% ipython --no-banner

In [1]: import numpy as np

In [2]: import numpy.linalg as la

In [3]: np.set_printoptions(precision=3, suppress=True, linewidth=100)

In [4]: F = np.load("a.npy")

In [5]: print(F)
[[2 3 2 3 2 3]
 [2 1 2 1 2 1]
 [2 3 2 3 2 3]
 [2 3 2 3 2 3]
 [2 1 2 1 2 1]
 [2 3 2 3 2 3]]

In [6]: rng = np.random.default_rng(607251)

In [7]: A2 = F + rng.integers(-2, 3, (6, 2)) @ rng.integers(-2, 3, (2, 6))

In [8]: print(A2)
[[ 3  5  4  3  1  3]
 [ 2  1  2  1  2  1]
 [ 0 -1  1  1  3  1]
 [-2 -5  0 -1  4 -1]
 [ 2  1 -1  3  3  3]
 [ 5  9  2  7  1  7]]

In [9]: print(la.matrix_rank(A2 - F, tol=1e-8))
2

In [10]: print(np.abs(A2 - F).sum(axis=1))
[ 6  0 12 24  8 18]

In [11]: print(np.round(la.svd(A2 - F, compute_uv=False), 3) + 0)
[15.2    4.995  0.     0.     0.     0.   ]

In [12]: arr = np.load("case7.npy")

In [13]: print(arr)
[[-1  0  0  0]
 [ 1  0  0 -1]
 [ 0  0  0  0]]

In [14]: r = la.matrix_rank(arr)

In [15]: print(r)
2

In [16]: null = la.svd(arr)[2][r:].T

In [17]: print(null @ null.T)
[[0. 0. 0. 0.]
 [0. 1. 0. 0.]
 [0. 0. 1. 0.]
 [0. 0. 0. 0.]]

In [18]: print(la.matrix_rank(arr.T @ arr), la.matrix_rank(arr @ arr.T))
2 2

In [19]: print([int(la.matrix_rank(arr[:, :j + 1])) for j in range(4)])
[1, 1, 1, 2]

In [20]: X = np.loadtxt("out15.csv", delimiter=",")

In [21]: print(X)
[[-9.989 -2.331  8.297]
 [-1.893 -2.948  7.696]
 [-1.848 -2.95   7.684]
 [-1.291 -2.973  7.519]
 [-0.492 -2.995  7.225]
 [ 1.076 -0.907  0.831]
 [-0.412  0.358 -0.208]
 [-0.417  0.362 -0.21 ]
 [-1.607  1.49  -0.5  ]
 [-3.4    3.794  0.28 ]
 [-3.852  4.709  1.011]
 [-4.322  7.311  4.179]
 [-4.277  7.815  4.962]
 [-0.524 13.817 17.854]
 [ 0.027 14.303 19.16 ]
 [ 2.035 15.865 23.588]
 [ 4.515 17.5   28.599]
 [ 6.157 18.465 31.729]]

In [22]: def softmax(z):
    ...:     e = np.exp(z - z.max(axis=-1, keepdims=True))
    ...:     return e / e.sum(axis=-1, keepdims=True)
    ...: 

In [23]: print(softmax(X).sum(axis=1))
[1. 1. 1. 1. 1. 1. 1. 1. 1. 1. 1. 1. 1. 1. 1. 1. 1. 1.]

In [24]: print(np.round(softmax(10 * X[2]), 3) + 0)
[0. 0. 1.]

In [25]: S = X @ X.T / np.sqrt(3)

In [26]: print(softmax(S)[2] @ X)
[ 6.157 18.465 31.729]

In [27]: print(softmax(S).round(6).argmax(axis=1))
[ 0 17 17 17 17 17 11 11 12 15 17 17 17 17 17 17 17 17]

In [28]: m1 = np.array([[0.0, -1.0, -1.0, 0.0, 0.0, 0.0],
    ...:     [-1.0, 0.0, -1.0, 0.0, 0.0, 0.0],
    ...:     [-1.0, -1.0, 0.0, 0.0, 0.0, 0.0],
    ...:     [0.0, 0.0, 0.0, 0.0, 0.0, 0.0],
    ...:     [0.0, 0.0, 0.0, 0.0, 0.0, -1.0],
    ...:     [0.0, 0.0, 0.0, 0.0, -1.0, 0.0]])

In [29]: print(m1)
[[ 0. -1. -1.  0.  0.  0.]
 [-1.  0. -1.  0.  0.  0.]
 [-1. -1.  0.  0.  0.  0.]
 [ 0.  0.  0.  0.  0.  0.]
 [ 0.  0.  0.  0.  0. -1.]
 [ 0.  0.  0.  0. -1.  0.]]

In [30]: print(np.round(m1 @ la.pinv(m1) @ m1, 3) + 0)
[[ 0. -1. -1.  0.  0.  0.]
 [-1.  0. -1.  0.  0.  0.]
 [-1. -1.  0.  0.  0.  0.]
 [ 0.  0.  0.  0.  0.  0.]
 [ 0.  0.  0.  0.  0. -1.]
 [ 0.  0.  0.  0. -1.  0.]]

In [31]: print(np.allclose(m1[:-1].T @ la.lstsq(m1[:-1].T, m1[-1])[0], m1[-1]))
False

In [32]: vals, vecs = la.eigh(m1)

In [33]: print(np.round(vecs.T @ vecs, 3) + 0)
[[1. 0. 0. 0. 0. 0.]
 [0. 1. 0. 0. 0. 0.]
 [0. 0. 1. 0. 0. 0.]
 [0. 0. 0. 1. 0. 0.]
 [0. 0. 0. 0. 1. 0.]
 [0. 0. 0. 0. 0. 1.]]

In [34]: print(np.round(vecs @ np.diag(vals) @ vecs.T, 3) + 0)
[[ 0. -1. -1.  0.  0.  0.]
 [-1.  0. -1.  0.  0.  0.]
 [-1. -1.  0.  0.  0.  0.]
 [ 0.  0.  0.  0.  0.  0.]
 [ 0.  0.  0.  0.  0. -1.]
 [ 0.  0.  0.  0. -1.  0.]]

In [35]: print(la.eigvalsh(m1 + -3 * np.eye(6)))
[-5. -4. -3. -2. -2. -2.]

In [36]: vals, vecs = la.eigh(m1)

In [37]: x0 = np.array([2, 3, 3, 1, 2, 0])

In [38]: print(vecs * np.maximum(vals, 0) @ vecs.T)
[[ 0.667 -0.333 -0.333  0.     0.     0.   ]
 [-0.333  0.667 -0.333  0.     0.     0.   ]
 [-0.333 -0.333  0.667  0.     0.     0.   ]
 [ 0.     0.     0.     0.     0.     0.   ]
 [ 0.     0.     0.     0.     0.5   -0.5  ]
 [ 0.     0.     0.     0.    -0.5    0.5  ]]

In [39]: print(np.abs(m1).sum(axis=1).max(), round(float(np.abs(vals).max()), 3))
2.0 2.0

In [40]: print(np.round(vecs * np.abs(vals) @ vecs.T, 3) + 0)
[[1.333 0.333 0.333 0.    0.    0.   ]
 [0.333 1.333 0.333 0.    0.    0.   ]
 [0.333 0.333 1.333 0.    0.    0.   ]
 [0.    0.    0.    0.    0.    0.   ]
 [0.    0.    0.    0.    1.    0.   ]
 [0.    0.    0.    0.    0.    1.   ]]

In [41]: print(x0 @ m1 @ x0)
-42.0

In [42]: print(round(float(la.det(m1)), 3))
0.0

In [43]: print((la.matrix_power((m1 != 0) + (m1.T != 0) + np.eye(6), 6) > 0).astype(int))
[[1 1 1 0 0 0]
 [1 1 1 0 0 0]
 [1 1 1 0 0 0]
 [0 0 0 1 0 0]
 [0 0 0 0 1 1]
 [0 0 0 0 1 1]]

In [44]: print(m1 @ m1)
[[2. 1. 1. 0. 0. 0.]
 [1. 2. 1. 0. 0. 0.]
 [1. 1. 2. 0. 0. 0.]
 [0. 0. 0. 0. 0. 0.]
 [0. 0. 0. 0. 1. 0.]
 [0. 0. 0. 0. 0. 1.]]

In [45]: print((m1 != 0).astype(int))
[[0 1 1 0 0 0]
 [1 0 1 0 0 0]
 [1 1 0 0 0 0]
 [0 0 0 0 0 0]
 [0 0 0 0 0 1]
 [0 0 0 0 1 0]]

In [46]: J = np.loadtxt("mat.csv", delimiter=",")

In [47]: print(J)
[[-0.03  -1.385  0.993]
 [ 2.183 -1.77  -2.087]
 [-1.875  1.477  5.519]
 [ 0.773  4.004  4.497]
 [-4.088  2.656  0.108]
 [ 3.521  0.19  -6.347]
 [-2.127 -2.281  3.51 ]
 [-0.683  1.462  5.676]
 [-3.258  0.909 -2.181]
 [ 0.722 -2.159  6.592]
 [-4.364 -2.616  5.096]
 [ 2.64   0.176  2.131]
 [-0.187 -3.345  5.973]
 [-0.29   0.63  -0.115]]

In [48]: W = np.array([[0, 0, 2, 0, -7, -1], [-8, 3, 4, 7, -3, -8], [4, -9, 1, -9, -4, -6]])

In [49]: c = np.array([-2, 1, -1, 3, 8, -8])

In [50]: hid = np.maximum(J @ W + c, 0)

In [51]: print(la.matrix_rank(hid))
6

In [52]: print((hid > 0).mean(axis=0))
[0.643 0.357 0.5   0.357 0.571 0.214]

In [53]: cent = np.array([[2, 3], [1, 2], [0, 0], [1, 0], [1, 3], [2, 0]])

In [54]: print(W @ cent)
[[ -9 -21]
 [-25 -27]
 [-26 -18]]

In [55]: A = np.diag(3 * np.array([1, 3, 1, 0])) + np.array([[9, 2, 0, 4], [4, 7, 1, 7], [3, 4, 9, 6], [3, 4, 5, 1]])

In [56]: print(A)
[[12  2  0  4]
 [ 4 16  1  7]
 [ 3  4 12  6]
 [ 3  4  5  1]]

In [57]: z = rng.permutation(4)

In [58]: print(z)
[1 0 3 2]

In [59]: A2 = A[z][:, z]

In [60]: print(np.allclose(A2, A))
False

In [61]: O, Rm = la.qr(A)

In [62]: print(np.round(O.T @ O, 3) + 0)
[[1. 0. 0. 0.]
 [0. 1. 0. 0.]
 [0. 0. 1. 0.]
 [0. 0. 0. 1.]]

In [63]: print(np.abs(np.diag(Rm)))
[13.342 14.884 11.916  2.559]

In [64]: print(Rm)
[[-13.342  -8.395  -4.122  -7.27 ]
 [  0.    -14.884  -3.319  -5.843]
 [  0.      0.    -11.916  -2.907]
 [  0.      0.      0.     -2.559]]

In [65]: print(np.round(abs(Rm[0, 0]), 3), round(float(la.norm(A[:, 0])), 3))
13.342 13.342

In [66]: print(np.allclose(Rm.T @ Rm, A.T @ A))
True

In [67]: O, vecs = la.qr(Rm[:, :3])[0], la.qr(Rm[:, 3:])[0]

In [68]: sigma = la.svd(O.T @ vecs, compute_uv=False)

In [69]: print((sigma > 0.9).sum())
1

In [70]: print(np.round(la.norm(O @ O.T - vecs @ vecs.T, 2), 3))
1.0

In [71]: print(np.degrees(np.arccos(sigma.clip(0, 1))))
[14.68]

In [72]: z = rng.permutation(4)

In [73]: A2 = A[:, z] * rng.choice([-1, 1], 4)

In [74]: print(A2)
[[  0  12   4  -2]
 [ -1   4   7 -16]
 [-12   3   6  -4]
 [ -5   3   1  -4]]

In [75]: Uu, _, Vh = la.svd(A.T @ A2)

In [76]: print(np.round(Uu @ Vh, 3) + 0)
[[ 0.  1.  0.  0.]
 [ 0.  0.  0. -1.]
 [-1.  0.  0.  0.]
 [ 0.  0.  1.  0.]]

In [77]: print(np.round(la.lstsq(A, A2)[0], 3) + 0)
[[ 0.  1.  0.  0.]
 [ 0.  0.  0. -1.]
 [-1.  0.  0.  0.]
 [ 0.  0.  1.  0.]]
